$ ipython --no-banner

In [1]: import numpy as np

In [2]: from numpy import linalg as LA

In [3]: np.set_printoptions(precision=3, suppress=True, linewidth=120)

In [4]: arr = np.loadtxt("dump.csv", delimiter=",")

In [5]: arr
Out[5]: 
array([[-0.512,  0.375,  0.686],
       [-3.382,  4.986,  5.372],
       [ 0.851, -1.581, -1.35 ],
       [-1.012,  1.486,  1.546],
       [ 1.307, -2.286, -2.406],
       [-1.421,  2.528,  2.06 ],
       [ 2.521, -3.696, -3.891],
       [-0.354,  0.496,  1.437],
       [-0.028, -0.027, -0.388],
       [-1.221,  2.065,  2.497],
       [-4.197,  6.126,  6.249],
       [ 2.68 , -4.929, -4.525],
       [-0.617,  1.129,  0.509],
       [ 0.539, -0.48 , -0.226],
       [ 0.627, -1.415, -1.054],
       [-2.21 ,  3.866,  2.699],
       [-2.848,  4.436,  4.421],
       [ 0.974, -1.673, -1.926]])

In [6]: T = np.stack([arr, 2 * arr, arr[::-1]])

In [7]: LA.matrix_rank(T)
Out[7]: array([3, 3, 3])

In [8]: np.einsum("bij,cij->bc", T, T)
Out[8]: 
array([[ 385.854,  771.708,  198.536],
       [ 771.708, 1543.415,  397.073],
       [ 198.536,  397.073,  385.854]])

In [9]: LA.matrix_rank(T.reshape(3, -1))
Out[9]: np.int64(2)

In [10]: T.shape
Out[10]: (3, 18, 3)

In [11]: Z = np.sign(np.array([[8, -5, 4, 0], [3, -5, -7, -8], [-2, -2, 8, -6], [-6, -2, 4, -6]]))

In [12]: Y = (np.tril(Z, -1) + np.eye(4)) @ (np.triu(Z, 1) + np.eye(4))

In [13]: evals = np.array([1, 6, 9, -8])

In [14]: m1 = np.rint(Y * evals @ LA.inv(Y)) + 0

In [15]: m1
Out[15]: 
array([[ 6., -2.,  5., -2.],
       [ 0.,  1., -9.,  9.],
       [ 0.,  8.,  1.,  8.],
       [ 0.,  8.,  9.,  0.]])

In [16]: Q, R = LA.qr(m1)

In [17]: np.abs(np.diag(R))
Out[17]: array([ 6.   , 11.358, 11.132,  0.569])

In [18]: np.round(Q.T @ Q, 3) + 0
Out[18]: 
array([[1., 0., 0., 0.],
       [0., 1., 0., 0.],
       [0., 0., 1., 0.],
       [0., 0., 0., 1.]])

In [19]: Q.shape, R.shape
Out[19]: ((4, 4), (4, 4))

In [20]: R
Out[20]: 
array([[  6.   ,  -2.   ,   5.   ,  -2.   ],
       [  0.   , -11.358,  -6.251,  -6.427],
       [  0.   ,   0.   , -11.132,  10.167],
       [  0.   ,   0.   ,   0.   ,  -0.569]])

In [21]: np.round(Q @ R, 3) + 0
Out[21]: 
array([[ 6., -2.,  5., -2.],
       [ 0.,  1., -9.,  9.],
       [ 0.,  8.,  1.,  8.],
       [ 0.,  8.,  9.,  0.]])

In [22]: w1 = np.array([[-2, 2], [-1, 1], [0, -1], [1, 0]])

In [23]: b = np.array([-8, -2])

In [24]: hid = np.maximum(R @ w1 + b, 0)

In [25]: (hid > 0).astype(int)
Out[25]: 
array([[0, 1],
       [0, 0],
       [1, 1],
       [0, 0]])

In [26]: LA.matrix_rank(hid)
Out[26]: np.int64(2)

In [27]: hid
Out[27]: 
array([[0.   , 3.   ],
       [0.   , 0.   ],
       [2.167, 9.132],
       [0.   , 0.   ]])

In [28]: Z = np.array([[3, 0, -3], [2, -1, 2]])

In [29]: (hid @ Z).round(6).argmax(axis=1)
Out[29]: array([0, 0, 0, 0])

In [30]: w1 @ Z
Out[30]: 
array([[-2, -2, 10],
       [-1, -1,  5],
       [-2,  1, -2],
       [ 3,  0, -3]])

In [31]: np.trace(m1)
Out[31]: np.float64(8.0)

In [32]: (m1 + m1.T) / 2
Out[32]: 
array([[ 6. , -1. ,  2.5, -1. ],
       [-1. ,  1. , -0.5,  8.5],
       [ 2.5, -0.5,  1. ,  8.5],
       [-1. ,  8.5,  8.5,  0. ]])

In [33]: m1 @ m1
Out[33]: 
array([[ 36.,  10.,  35.,  10.],
       [  0.,   1.,  63., -63.],
       [  0.,  80.,   1.,  80.],
       [  0.,  80., -63., 144.]])

In [34]: np.sort(np.abs(LA.eigvals(m1)))
Out[34]: array([1., 6., 8., 9.])

In [35]: LA.matrix_power(m1, 4)
Out[35]: 
array([[ 1296.,  3970.,  1295.,  3970.],
       [    0.,     1.,  4095., -4095.],
       [    0.,  6560.,     1.,  6560.],
       [    0.,  6560., -4095., 10656.]])

In [36]: assert m1 == m1.T
---------------------------------------------------------------------------
ValueError                                Traceback (most recent call last)
Cell In[36], line 1
----> 1 assert m1 == m1.T

ValueError: The truth value of an array with more than one element is ambiguous. Use a.any() or a.all()

In [37]: round(np.abs(LA.eigvals(m1)).max(), 3)
Out[37]: np.float64(9.0)

In [38]: vec = np.array([-6, 0, -8, -3])

In [39]: y = m1 @ vec

In [40]: y
Out[40]: array([-70.,  45., -32., -72.])

In [41]: LA.solve(m1, m1[:, 3])
Out[41]: array([ 0.,  0., -0.,  1.])

In [42]: LA.cond(m1) > 100
Out[42]: np.False_

In [43]: round(float(LA.norm(m1, 2) / LA.norm(m1)), 3)
Out[43]: 0.714

In [44]: round(np.log10(LA.cond(m1)))
Out[44]: 2

In [45]: np.argsort(-LA.norm(m1, axis=0).round(6), kind="stable")[:3]
Out[45]: array([2, 3, 1])

In [46]: np.abs(LA.svd(m1)[2][-1])
Out[46]: array([0.415, 0.564, 0.482, 0.527])

In [47]: LA.matrix_rank(m1, rtol=0.1)
Out[47]: np.int64(3)

In [48]: [round(float(x), 3) for x in LA.svd(m1, compute_uv=False)[:3]]
Out[48]: [16.065, 14.475, 6.187]
